% python3 -q
>>> import numpy as np
>>> np.set_printoptions(suppress=True, linewidth=200)
>>> W0 = np.load("w.npy")
>>> W0
array([[ 1.,  3.,  2.,  1.,  2.,  1.,  0.,  0.,  0.,  0.],
       [ 2.,  0.,  2.,  2.,  1.,  1.,  1.,  2.,  3.,  4.],
       [ 0.,  0.,  2.,  3.,  2.,  3.,  3.,  3.,  3.,  3.],
       [ 1.,  1.,  2.,  2.,  2.,  2.,  2.,  0.,  1.,  4.],
       [ 2.,  1.,  3.,  3.,  3.,  1.,  1.,  1.,  3., -2.],
       [ 0.,  3.,  3.,  1.,  3.,  2.,  1.,  0.,  3., -1.],
       [ 3.,  0.,  0.,  1.,  3.,  0.,  2.,  2.,  0., -3.],
       [ 2.,  3.,  1.,  2.,  0.,  2.,  3.,  3.,  0.,  2.],
       [ 0.,  1.,  1.,  2.,  3.,  1.,  2.,  0.,  2., -8.],
       [ 0.,  0.,  0.,  0.,  0.,  0.,  0.,  0.,  0., -3.]])
>>> B = np.array([[2, 2],
...     [1, 3],
...     [1, 0],
...     [3, 2],
...     [3, 2],
...     [1, 3],
...     [3, 2],
...     [1, 2],
...     [3, 0],
...     [2, 2]])
>>> np.linalg.matrix_rank(W0 @ B)
np.int64(2)
>>> np.einsum("ij->j", W0)
array([11., 12., 16., 17., 19., 13., 15., 11., 15., -4.])
>>> B.T @ W0.T
array([[17., 38., 47., 36., 36., 30., 20., 32., 14., -6.],
       [20., 27., 37., 31., 22., 23., 16., 39.,  4., -6.]])
>>> np.linalg.matrix_rank(np.vstack([W0, B.T]))
np.int64(10)
>>> np.vstack([W0, B.T]).shape
(12, 10)
>>> X = np.array([[-1.0, -4.0, 0.0, 0.0, 0.0, 2.0],
...     [4.0, -1.0, 2.0, -3.0, 0.0, -2.0],
...     [-5.0, -1.0, -1.0, -2.0, 0.0, 0.0],
...     [-2.0, 4.0, 5.0, 3.0, -2.0, 0.0],
...     [0.0, 0.0, 0.0, 0.0, 3.0, 0.0],
...     [0.0, 0.0, 0.0, 0.0, 0.0, 6.0]])
>>> Q, R = np.linalg.qr(X)
>>> Q.shape, R.shape
((6, 6), (6, 6))
>>> round(abs(R[0, 0]), 2), np.round(np.linalg.norm(X[:, 0]), 2)
(np.float64(6.78), np.float64(6.78))
>>> np.round(Q @ R, 2) + 0
array([[-1., -4.,  0.,  0.,  0.,  2.],
       [ 4., -1.,  2., -3.,  0., -2.],
       [-5., -1., -1., -2.,  0.,  0.],
       [-2.,  4.,  5.,  3., -2.,  0.],
       [ 0.,  0.,  0.,  0.,  3.,  0.],
       [ 0.,  0.,  0.,  0.,  0.,  6.]])
>>> print(np.round(np.abs(np.diag(R)), 2))
[6.78 5.81 4.35 3.51 3.   6.  ]
>>> x = np.array([2, 2, 2, -1, 3, 2])
>>> target = X @ x
>>> c, lr = np.zeros(6), 1 / np.linalg.norm(X, 2) ** 2
>>> for i in range(20):
...     c -= lr * X.T @ (X @ c - target)
...     if i % 5 == 0: print(i, round(np.linalg.norm(X @ c - target), 2))
... 
0 13.17
5 5.13
10 2.65
15 1.38
>>> c.round(2)
array([ 2.04,  1.93,  1.89, -0.88,  2.78,  1.97])
>>> rng = np.random.default_rng(798219)
>>> z = rng.permutation(6)
>>> print(z)
[4 3 2 0 1 5]
>>> B = X[z][:, z]
>>> print(np.diag(B))
[ 3.  3. -1. -1. -1.  6.]
>>> def softmax(z):
...     e = np.exp(z - z.max(axis=-1, keepdims=True))
...     return e / e.sum(axis=-1, keepdims=True)
... 
>>> np.round(softmax(X).sum(axis=1), 2)
array([1., 1., 1., 1., 1., 1.])
>>> np.round(softmax(X[1] + -1), 2) + 0
array([0.86, 0.01, 0.12, 0.  , 0.02, 0.  ])
>>> print(np.round(softmax(10 * X[1]), 2) + 0)
[1. 0. 0. 0. 0. 0.]
>>> print(np.round(softmax(X[1]), 2) + 0)
[0.86 0.01 0.12 0.   0.02 0.  ]
>>> scores = X @ X.T / np.sqrt(6)
>>> print(np.round(softmax(scores), 2) + 0)
[[0.97 0.   0.01 0.   0.   0.02]
 [0.   1.   0.   0.   0.   0.  ]
 [0.   0.   1.   0.   0.   0.  ]
 [0.   0.   0.   1.   0.   0.  ]
 [0.02 0.02 0.02 0.   0.91 0.02]
 [0.   0.   0.   0.   0.   1.  ]]
>>> softmax(scores).round(6).argmax(axis=1)
array([0, 1, 2, 3, 4, 5])
>>> np.round(softmax(scores)[1] @ X, 2) + 0
array([ 4., -1.,  2., -3.,  0., -2.])
>>> r0 = np.array([4, 3, 4, 4, 1, 4])
>>> B = X + np.outer(r0, np.eye(6)[2])
>>> np.linalg.matrix_rank(B - X)
np.int64(1)
>>> B
array([[-1., -4.,  4.,  0.,  0.,  2.],
       [ 4., -1.,  5., -3.,  0., -2.],
       [-5., -1.,  3., -2.,  0.,  0.],
       [-2.,  4.,  9.,  3., -2.,  0.],
       [ 0.,  0.,  1.,  0.,  3.,  0.],
       [ 0.,  0.,  4.,  0.,  0.,  6.]])
>>> print(np.round(np.linalg.det(B) / np.linalg.det(X), 2), round(float(1 + np.linalg.solve(X, r0)[2]), 2))
2.68 2.68
